$ python3 -q
>>> import numpy as np
>>> import numpy.linalg as la
>>> np.set_printoptions(precision=2, suppress=True, linewidth=200)
>>> def rd(a):
...     return np.round(a, 2) + 0
... 
>>> X = np.load("w.npy")
>>> X
array([[ 1, -1,  1, -1,  1, -1,  1, -1],
       [ 1, -1,  1, -1, -1,  1, -1,  1],
       [ 1,  1,  1,  1,  1,  1,  1,  1]])
>>> Y = X / np.sqrt((X ** 2).mean(axis=1, keepdims=True))
>>> rd(la.norm(Y, axis=1))
array([2.83, 2.83, 2.83])
>>> la.matrix_rank(X - X.mean(axis=1, keepdims=True))
np.int64(2)
>>> F = np.diag(20 * np.array([0, 3, 2, 1, 2])) + np.array([[-1, 1, 2, 0, 0],
...     [1, -2, -1, 1, 1],
...     [-2, 0, -1, 1, 1],
...     [0, 1, 2, 2, -1],
...     [-1, -1, 0, 1, -1]])
>>> F
array([[-1,  1,  2,  0,  0],
       [ 1, 58, -1,  1,  1],
       [-2,  0, 39,  1,  1],
       [ 0,  1,  2, 22, -1],
       [-1, -1,  0,  1, 39]])
>>> O = F.astype(float).copy()
>>> for j in range(5):
...     O[:, j] -= O[:, :j] @ (O[:, :j].T @ O[:, j])
...     O[:, j] /= la.norm(O[:, j])
... 
>>> rd(O.T @ O)
array([[1., 0., 0., 0., 0.],
       [0., 1., 0., 0., 0.],
       [0., 0., 1., 0., 0.],
       [0., 0., 0., 1., 0.],
       [0., 0., 0., 0., 1.]])
>>> W0 = np.load("data.npy")
>>> W0
array([[-6.2 , -0.7 , -3.63,  6.11,  2.43],
       [-6.59,  0.53, -3.12,  6.05,  2.02],
       [-5.15,  1.51, -3.29,  4.19,  3.48],
       [-6.69,  0.18, -4.51,  5.93,  1.84],
       [-4.62, -0.54, -0.84,  6.32,  0.92],
       [-6.18, -0.73, -4.97,  6.36,  2.64],
       [-7.42, -0.27, -5.62,  4.33,  2.44],
       [-6.46,  0.5 , -3.51,  9.  ,  1.7 ],
       [-6.44, -1.83, -1.62,  6.97,  2.49],
       [-6.05, -0.27, -3.83,  6.47,  4.11],
       [-8.08,  0.89, -3.24,  5.47,  4.19],
       [-6.52,  1.7 , -2.12,  5.31,  3.23],
       [-7.87, -0.15, -3.02,  7.05,  3.13],
       [-6.95,  0.46, -4.11,  5.61,  2.53],
       [-4.73,  1.68, -3.74,  6.01,  5.24],
       [-5.97, -0.01, -3.38,  4.85,  2.72],
       [-6.4 , -0.35,  0.49,  6.46,  4.04],
       [-5.54,  1.02, -4.38,  5.44,  3.66],
       [-7.8 ,  0.22, -2.11,  7.18,  3.24],
       [-5.85,  0.53, -4.31,  6.25,  3.74],
       [-4.34,  0.73, -2.82,  4.06,  3.53],
       [-6.6 , -0.94, -2.68,  6.09,  2.01],
       [-6.66,  0.01, -2.47,  5.33,  2.4 ],
       [-4.53, -0.64, -1.99,  5.57,  2.54],
       [-5.5 , -0.43, -2.37,  6.63,  1.36],
       [-5.07,  1.52, -4.91,  6.02,  2.53],
       [-4.64, -0.83, -2.7 ,  6.48,  4.3 ],
       [-5.78,  0.2 , -3.49,  4.28,  3.26],
       [-5.94, -1.05, -3.84,  6.44,  4.32]])
>>> Y = np.c_[W0[:, :4] @ np.array([[6, 6, 6, 2], [1, 2, 6, 1], [2, 7, 9, 6], [6, 3, 9, 0]]), np.array([-2, -4, -1, -4, 3, 1, 2, 2, 1, 1, 1, -1, 4, 0, 1, -4, 1, -4, -5, 0, -3, -5, -4, -5, 3, -3, -1, -2, -3])]
>>> rd(Y)
array([[ -8.5 , -45.68, -19.08, -34.88,  -2.  ],
       [ -8.95, -42.17,  -9.99, -31.37,  -4.  ],
       [-10.83, -38.34, -13.74, -28.53,  -1.  ],
       [-13.4 , -53.56, -26.28, -40.26,  -4.  ],
       [  7.98, -15.72,  18.36, -14.82,   3.  ],
       [ -9.59, -54.25, -28.95, -42.91,   1.  ],
       [-30.05, -71.41, -57.75, -48.83,   2.  ],
       [  8.72, -35.33,  13.65, -33.48,   2.  ],
       [ -1.89, -32.73,  -1.47, -24.43,   1.  ],
       [ -5.41, -44.24, -14.16, -35.35,   1.  ],
       [-21.25, -52.97, -23.07, -34.71,   1.  ],
       [ -9.8 , -34.63,  -0.21, -24.06,  -1.  ],
       [-11.11, -47.51, -11.85, -34.01,   4.  ],
       [-15.8 , -52.72, -25.44, -38.1 ,   0.  ],
       [  1.88, -33.17,   2.13, -30.22,   1.  ],
       [-13.49, -44.95, -22.65, -32.23,  -4.  ],
       [  0.99, -16.29,  22.05, -10.21,   1.  ],
       [ -8.34, -45.54, -17.58, -36.34,  -4.  ],
       [ -7.72, -39.59,   0.15, -28.04,  -5.  ],
       [ -5.69, -45.46, -14.46, -37.03,   0.  ],
       [ -6.59, -32.14, -10.5 , -24.87,  -3.  ],
       [ -9.36, -41.97, -14.55, -30.22,  -5.  ],
       [-12.91, -41.24, -14.16, -28.13,  -4.  ],
       [  1.62, -25.68,   1.2 , -21.64,  -5.  ],
       [  1.61, -30.56,   2.76, -25.65,   3.  ],
       [ -2.6 , -43.69, -11.31, -38.08,  -3.  ],
       [  4.81, -28.96,   1.2 , -26.31,  -1.  ],
       [-15.78, -45.87, -26.37, -32.3 ,  -2.  ],
       [ -5.73, -45.3 , -18.54, -35.97,  -3.  ]])
>>> rd(la.norm(Y - W0 @ la.lstsq(W0, Y)[0], axis=0))
array([ 0.  ,  0.  ,  0.  ,  0.  , 14.25])
>>> rd(la.lstsq(W0, Y[:, 0])[0])
array([6., 1., 2., 6., 0.])
>>> rd(la.norm(la.qr(W0)[0].T @ Y, axis=0) ** 2 / ((Y ** 2).sum(axis=0) + 1e-12))
array([1.  , 1.  , 1.  , 1.  , 0.16])
